$ ipython --no-banner

In [1]: import numpy as np

In [2]: from numpy import linalg as LA

In [3]: np.set_printoptions(precision=2, suppress=True, linewidth=160)

In [4]: th = np.deg2rad(36)

In [5]: data = np.eye(3)

In [6]: data[np.ix_([0, 1], [0, 1])] = [[np.cos(th), -np.sin(th)], [np.sin(th), np.cos(th)]]

In [7]: print(data)
[[ 0.81 -0.59  0.  ]
 [ 0.59  0.81  0.  ]
 [ 0.    0.    1.  ]]

In [8]: print(LA.norm(data, axis=0))
[1. 1. 1.]

In [9]: print(round(float(data[:, 0] @ data[:, 1]), 2))
-0.0

In [10]: print(np.round(data @ data.T, 2) + 0)
[[1. 0. 0.]
 [0. 1. 0.]
 [0. 0. 1.]]

In [11]: feats = np.load("sample8.npy")

In [12]: print(feats)
[[-9  3 -9  0]
 [ 9 -3  8  5]
 [-3  8  4  4]
 [ 4  6 -2  7]]

In [13]: out = feats / np.sqrt((feats ** 2).mean(axis=1, keepdims=True))

In [14]: print(LA.matrix_rank(out) == LA.matrix_rank(feats))
True

In [15]: print(LA.matrix_rank(feats - feats.mean(axis=1, keepdims=True)))
3

In [16]: O, Rm = LA.qr(feats)

In [17]: print(np.round(O.T @ O, 2) + 0)
[[1. 0. 0. 0.]
 [0. 1. 0. 0.]
 [0. 0. 1. 0.]
 [0. 0. 0. 1.]]

In [18]: print(O.shape, Rm.shape)
(4, 4) (4, 4)

In [19]: print(np.abs(np.diag(Rm)))
[13.67 10.12  8.36  3.48]

In [20]: print(np.allclose(Rm.T @ Rm, feats.T @ feats))
True

In [21]: print(Rm)
[[13.67 -3.95  9.73  4.46]
 [ 0.   10.12  0.73  7.57]
 [ 0.    0.   -8.36  0.83]
 [ 0.    0.    0.    3.48]]

In [22]: O = feats.astype(float).copy()

In [23]: for j in range(4):
    ...:     O[:, j] -= O[:, :j] @ (O[:, :j].T @ O[:, j])
    ...:     O[:, j] /= LA.norm(O[:, j])
    ...: 

In [24]: print(np.round(O.T @ feats, 2) + 0)
[[13.67 -3.95  9.73  4.46]
 [ 0.   10.12  0.73  7.57]
 [ 0.    0.    8.36 -0.83]
 [ 0.    0.    0.    3.48]]

In [25]: m1 = np.load("block10.npy")

In [26]: print(m1.round(2) + 0)
[[ 0.    0.02  0.03  0.   -0.03]
 [ 0.02  0.19  0.31  0.02 -0.23]
 [ 0.03  0.31  0.52  0.03 -0.38]
 [ 0.    0.02  0.03  0.   -0.03]
 [-0.03 -0.23 -0.38 -0.03  0.28]]

In [27]: x = np.array([-5, -1, -5, 1, -3])

In [28]: print(np.trace(m1))
1.0

In [29]: print(m1 @ m1 @ x)
[-0.13 -1.15 -1.92 -0.13  1.41]

In [30]: print(LA.eigvalsh(2 * m1 - np.eye(5)))
[-1. -1. -1. -1.  1.]

In [31]: print(round(float((x - m1 @ x) @ (m1 @ x)), 2))
-0.0

In [32]: f = np.array([2, 0, 0])

In [33]: print(np.convolve(feats[3], f))
[ 8 12 -4 14  0  0]

In [34]: print(np.einsum("ij,ji->", m1, m1))
1.0

In [35]: print(np.einsum("ii->", m1))
1.0

In [36]: print(np.round(np.kron(np.eye(2, dtype=int), m1), 2) + 0)
[[ 0.    0.02  0.03  0.   -0.03  0.    0.    0.    0.    0.  ]
 [ 0.02  0.19  0.31  0.02 -0.23  0.    0.    0.    0.    0.  ]
 [ 0.03  0.31  0.52  0.03 -0.38  0.    0.    0.    0.    0.  ]
 [ 0.    0.02  0.03  0.   -0.03  0.    0.    0.    0.    0.  ]
 [-0.03 -0.23 -0.38 -0.03  0.28  0.    0.    0.    0.    0.  ]
 [ 0.    0.    0.    0.    0.    0.    0.02  0.03  0.   -0.03]
 [ 0.    0.    0.    0.    0.    0.02  0.19  0.31  0.02 -0.23]
 [ 0.    0.    0.    0.    0.    0.03  0.31  0.52  0.03 -0.38]
 [ 0.    0.    0.    0.    0.    0.    0.02  0.03  0.   -0.03]
 [ 0.    0.    0.    0.    0.   -0.03 -0.23 -0.38 -0.03  0.28]]

In [37]: print(np.round(np.poly(m1), 2) + 0)
[ 1. -1.  0.  0.  0.  0.]

In [38]: print(round(LA.det(m1.T), 2))
0.0

In [39]: print(np.round(LA.eigvals(m1), 2) + 0)
[0.+0.j 1.+0.j 0.+0.j 0.+0.j 0.+0.j]

In [40]: print(round(LA.det(2 * m1), 2), np.round(LA.det(m1), 2))
0.0 0.0

In [41]: print(round(float(LA.det(m1)), 2))
0.0

In [42]: print(round(float(np.abs(LA.eigvals(m1)).max()), 2))
1.0

In [43]: print(np.allclose(m1, m1.T))
True

In [44]: print(np.round(m1 @ m1, 2) + 0)
[[ 0.    0.02  0.03  0.   -0.03]
 [ 0.02  0.19  0.31  0.02 -0.23]
 [ 0.03  0.31  0.52  0.03 -0.38]
 [ 0.    0.02  0.03  0.   -0.03]
 [-0.03 -0.23 -0.38 -0.03  0.28]]

In [45]: print(np.round(np.sort(np.abs(LA.eigvals(m1))), 2) + 0)
[0. 0. 0. 0. 1.]

In [46]: print(np.round(LA.matrix_power(m1, 2), 2) + 0)
[[ 0.    0.02  0.03  0.   -0.03]
 [ 0.02  0.19  0.31  0.02 -0.23]
 [ 0.03  0.31  0.52  0.03 -0.38]
 [ 0.    0.02  0.03  0.   -0.03]
 [-0.03 -0.23 -0.38 -0.03  0.28]]

In [47]: print(np.trace(m1))
1.0
